In [1]: import numpy as np

In [2]: import numpy.linalg as la

In [3]: np.set_printoptions(precision=2, suppress=True, linewidth=140, sign=" ")

In [4]: data = np.array([[-1, 0, 2, 2, 2, 0, 1, 0],
   ...:     [2, 2, 2, 1, 0, 1, -2, 1],
   ...:     [0, 1, 1, 1, -2, -1, -2, -2],
   ...:     [-1, -2, -2, 0, -1, 2, 0, 0],
   ...:     [1, 0, 2, -2, -2, -2, 0, -1],
   ...:     [0, 1, -2, 2, -2, 1, -2, 2],
   ...:     [-2, -1, -2, -2, 0, -2, 0, 1]])

In [5]: data[-1] = data[0] + 2 * data[1]

In [6]: data
Out[6]: 
array([[-1,  0,  2,  2,  2,  0,  1,  0],
       [ 2,  2,  2,  1,  0,  1, -2,  1],
       [ 0,  1,  1,  1, -2, -1, -2, -2],
       [-1, -2, -2,  0, -1,  2,  0,  0],
       [ 1,  0,  2, -2, -2, -2,  0, -1],
       [ 0,  1, -2,  2, -2,  1, -2,  2],
       [ 3,  4,  6,  4,  2,  2, -3,  2]])

In [7]: np.unique(data.round(6), axis=0).shape
Out[7]: (7, 8)

In [8]: np.round(np.trace(la.pinv(data) @ data), 2)
Out[8]: np.float64(6.0)

In [9]: np.round(data @ la.pinv(data) @ data, 2) + 0
Out[9]: 
array([[-1.,  0.,  2.,  2.,  2.,  0.,  1.,  0.],
       [ 2.,  2.,  2.,  1.,  0.,  1., -2.,  1.],
       [ 0.,  1.,  1.,  1., -2., -1., -2., -2.],
       [-1., -2., -2.,  0., -1.,  2.,  0.,  0.],
       [ 1.,  0.,  2., -2., -2., -2.,  0., -1.],
       [ 0.,  1., -2.,  2., -2.,  1., -2.,  2.],
       [ 3.,  4.,  6.,  4.,  2.,  2., -3.,  2.]])

In [10]: U, sv, Vh = la.svd(data)

In [11]: evecs = Vh[:(sv > 1e-8).sum()]

In [12]: rng = np.random.default_rng(69385)

In [13]: vec = data[5] + 2 * data[4] + rng.integers(2) * np.eye(8)[4]

In [14]: vec
Out[14]: array([ 2.,  1.,  2., -2., -6., -3., -2.,  0.])

In [15]: np.allclose(evecs.T @ evecs @ vec, vec)
Out[15]: True

In [16]: la.matrix_rank(np.vstack([data, vec]))
Out[16]: np.int64(6)

In [17]: mat = np.load("a.npy")

In [18]: mat
Out[18]: 
array([[ 1,  0,  0,  0,  0,  0],
       [-5,  1,  0,  0,  0,  0],
       [-2,  6,  1,  0,  0,  0],
       [ 7,  3,  9,  1,  0,  0],
       [-6, -2, -6, -9,  1,  0],
       [ 2,  0,  0, -2, -3,  1]])

In [19]: t3 = np.stack([data, 4 * data, data[::-1]])

In [20]: t3.shape
Out[20]: (3, 7, 8)

In [21]: la.norm(t3, axis=(1, 2))
Out[21]: array([ 14.18,  56.71,  14.18])

In [22]: (t3 @ data.T).shape
Out[22]: (3, 7, 7)

In [23]: la.matrix_rank(t3.reshape(3, -1))
Out[23]: np.int64(2)

In [24]: np.einsum("bij,cij->bc", t3, t3)
Out[24]: 
array([[  201,   804,    80],
       [  804,  3216,   320],
       [   80,   320,   201]])

In [25]: t3.sum(axis=0)
Out[25]: 
array([[ -2,   4,  16,  14,  12,   2,   2,   2],
       [ 10,  11,   8,   7,  -2,   6, -12,   7],
       [  1,   5,   7,   3, -12,  -7, -10, -11],
       [ -6, -12, -12,   0,  -6,  12,   0,   0],
       [  5,   1,  11,  -9, -12, -11,  -2,  -7],
       [  2,   7,  -8,  11, -10,   6, -12,  11],
       [ 14,  20,  32,  22,  12,  10, -14,  10]])

In [26]: vec = np.array([3, 0, 0, 3, 2, 1])

In [27]: h1 = np.maximum(mat @ vec, 0)

In [28]: np.maximum(mat @ (3 * vec), 0)
Out[28]: array([  9,   0,   0,  72,   0,   0])

In [29]: mat * (h1 > 1e-9)[:, None]
Out[29]: 
array([[ 1,  0,  0,  0,  0,  0],
       [ 0,  0,  0,  0,  0,  0],
       [ 0,  0,  0,  0,  0,  0],
       [ 7,  3,  9,  1,  0,  0],
       [ 0,  0,  0,  0,  0,  0],
       [ 0,  0,  0,  0,  0,  0]])

In [30]: f = np.array([-3, 2])

In [31]: np.correlate(mat[2], mat[5], "full")
Out[31]: array([ -2,  12, -13, -15,  -2,  -4,  12,   2,   0,   0,   0])

In [32]: np.polyval(f, mat[2])
Out[32]: array([  8, -16,  -1,   2,   2,   2])

In [33]: W0 = np.loadtxt("x.csv", delimiter=",")

In [34]: W0
Out[34]: 
array([[ 0., -1.],
       [ 1.,  0.]])

In [35]: # skew, so no eigenvalue has a real part

In [36]: vec = np.array([0, 2])

In [37]: np.round(la.det(W0), 2)
Out[37]: np.float64(1.0)

In [38]: vec @ W0 @ vec
Out[38]: np.float64(0.0)

In [39]: Q = la.solve(np.eye(2) - W0, np.eye(2) + W0)

In [40]: Q @ Q.T
Out[40]: 
array([[ 1.,  0.],
       [ 0.,  1.]])

In [41]: J = np.array([[7.47, -0.82, 6.59],
    ...:     [1.86, -5.56, -8.1],
    ...:     [-3.39, 2.41, -9.09],
    ...:     [-4.5, 7.43, 4.96],
    ...:     [7.62, -5.56, 3.32],
    ...:     [-1.25, 6.26, 7.7],
    ...:     [4.25, 5.63, 7.09],
    ...:     [4.19, 4.59, -7.83],
    ...:     [-4.09, -6.28, -6.62],
    ...:     [4.25, 4.99, 7.55],
    ...:     [-6.28, 0.7, 7.75],
    ...:     [-2.98, 8.15, 4.97],
    ...:     [-9.89, 0.05, -1.47]])

In [42]: hat = J @ la.solve(J.T @ J, J.T)

In [43]: np.round(la.eigvalsh(hat), 2) + 0
Out[43]: array([ 0.,  0.,  0.,  0.,  0.,  0.,  0.,  0.,  0.,  0.,  1.,  1.,  1.])

In [44]: np.allclose(hat @ hat, hat)
Out[44]: True

In [45]: la.matrix_rank(np.eye(13) - hat)
Out[45]: np.int64(10)

In [46]: feats = np.array([[3, 0, 0, 0], [0, 1, 1, 4], [0, 0, -3, 4], [0, -3, 5, 3]])

In [47]: # 2 blocks once reordered

In [48]: W0.sum(axis=0)
Out[48]: array([ 1., -1.])

In [49]: np.round(la.norm(W0), 2)
Out[49]: np.float64(1.41)

In [50]: W0.sum(axis=1)
Out[50]: array([-1.,  1.])

In [51]: la.matrix_rank(W0)
Out[51]: np.int64(2)

In [52]: np.flatnonzero(la.matrix_power((feats != 0) + (feats.T != 0) + np.eye(4), 4)[0])
Out[52]: array([ 0])

In [53]: feats @ feats
Out[53]: 
array([[  9,   0,   0,   0],
       [  0, -11,  18,  20],
       [  0, -12,  29,   0],
       [  0, -12,  -3,  17]])

In [54]: (feats != 0).astype(int)
Out[54]: 
array([[ 1,  0,  0,  0],
       [ 0,  1,  1,  1],
       [ 0,  0,  1,  1],
       [ 0,  1,  1,  1]])

In [55]: F = np.load("data.npy")

In [56]: F
Out[56]: 
array([[ 0,  0,  0,  0,  0,  0,  0],
       [ 0,  0,  0, -1,  0,  0,  0],
       [ 0,  0,  0,  0, -2,  0,  0],
       [ 0,  0,  0,  0,  0,  0,  0],
       [ 0,  0,  0,  0,  0, -1,  0],
       [ 0,  0,  0,  0,  0,  0,  0],
       [ 0,  0,  1,  0,  0,  0,  0]])

In [57]: U, sv, Vh = la.svd(F)

In [58]: evecs = Vh[:(sv > 1e-8).sum()]

In [59]: vec = F[3] + -3 * F[6] + rng.integers(2) * np.eye(7)[0]

In [60]: vec
Out[60]: array([ 1.,  0., -3.,  0.,  0.,  0.,  0.])

In [61]: np.diag(evecs.T @ evecs)
Out[61]: array([ 0.,  0.,  1.,  1.,  1.,  1.,  0.])

In [62]: round(la.norm(vec - evecs.T @ evecs @ vec), 2)
Out[62]: np.float64(1.0)

In [63]: (F != 0).astype(int)
Out[63]: 
array([[ 0,  0,  0,  0,  0,  0,  0],
       [ 0,  0,  0,  1,  0,  0,  0],
       [ 0,  0,  0,  0,  1,  0,  0],
       [ 0,  0,  0,  0,  0,  0,  0],
       [ 0,  0,  0,  0,  0,  1,  0],
       [ 0,  0,  0,  0,  0,  0,  0],
       [ 0,  0,  1,  0,  0,  0,  0]])

In [64]: round(np.abs(la.eigvals(F)).max(), 2)
Out[64]: np.float64(0.0)

In [65]: la.matrix_power(F, 2)
Out[65]: 
array([[ 0,  0,  0,  0,  0,  0,  0],
       [ 0,  0,  0,  0,  0,  0,  0],
       [ 0,  0,  0,  0,  0,  2,  0],
       [ 0,  0,  0,  0,  0,  0,  0],
       [ 0,  0,  0,  0,  0,  0,  0],
       [ 0,  0,  0,  0,  0,  0,  0],
       [ 0,  0,  0,  0, -2,  0,  0]])

In [66]: np.trace(F)
Out[66]: np.int64(0)

In [67]: (F + F.T) / 2
Out[67]: 
array([[ 0. ,  0. ,  0. ,  0. ,  0. ,  0. ,  0. ],
       [ 0. ,  0. ,  0. , -0.5,  0. ,  0. ,  0. ],
       [ 0. ,  0. ,  0. ,  0. , -1. ,  0. ,  0.5],
       [ 0. , -0.5,  0. ,  0. ,  0. ,  0. ,  0. ],
       [ 0. ,  0. , -1. ,  0. ,  0. , -0.5,  0. ],
       [ 0. ,  0. ,  0. ,  0. , -0.5,  0. ,  0. ],
       [ 0. ,  0. ,  0.5,  0. ,  0. ,  0. ,  0. ]])

In [68]: (F - F.T) / 2
Out[68]: 
array([[ 0. ,  0. ,  0. ,  0. ,  0. ,  0. ,  0. ],
       [ 0. ,  0. ,  0. , -0.5,  0. ,  0. ,  0. ],
       [ 0. ,  0. ,  0. ,  0. , -1. ,  0. , -0.5],
       [ 0. ,  0.5,  0. ,  0. ,  0. ,  0. ,  0. ],
       [ 0. ,  0. ,  1. ,  0. ,  0. , -0.5,  0. ],
       [ 0. ,  0. ,  0. ,  0. ,  0.5,  0. ,  0. ],
       [ 0. ,  0. ,  0.5,  0. ,  0. ,  0. ,  0. ]])

In [69]: def softmax(z):
    ...:     e = np.exp(z - z.max(axis=-1, keepdims=True))
    ...:     return e / e.sum(axis=-1, keepdims=True)
    ...: 

In [70]: softmax(10 * F[0])
Out[70]: array([ 0.14,  0.14,  0.14,  0.14,  0.14,  0.14,  0.14])

In [71]: softmax(F).sum(axis=1)
Out[71]: array([ 1.,  1.,  1.,  1.,  1.,  1.,  1.])

In [72]: scores = F @ F.T / np.sqrt(7)

In [73]: softmax(scores)[0] @ F
Out[73]: array([ 0.  ,  0.  ,  0.14, -0.14, -0.29, -0.14,  0.  ])

In [74]: softmax(scores).round(6).argmax(axis=1)
Out[74]: array([ 0,  1,  2,  0,  4,  0,  6])

In [75]: softmax(scores + np.triu(np.full(scores.shape, -np.inf), 1))
Out[75]: 
array([[ 1.  ,  0.  ,  0.  ,  0.  ,  0.  ,  0.  ,  0.  ],
       [ 0.41,  0.59,  0.  ,  0.  ,  0.  ,  0.  ,  0.  ],
       [ 0.15,  0.15,  0.69,  0.  ,  0.  ,  0.  ,  0.  ],
       [ 0.25,  0.25,  0.25,  0.25,  0.  ,  0.  ,  0.  ],
       [ 0.18,  0.18,  0.18,  0.18,  0.27,  0.  ,  0.  ],
       [ 0.17,  0.17,  0.17,  0.17,  0.17,  0.17,  0.  ],
       [ 0.13,  0.13,  0.13,  0.13,  0.13,  0.13,  0.2 ]])
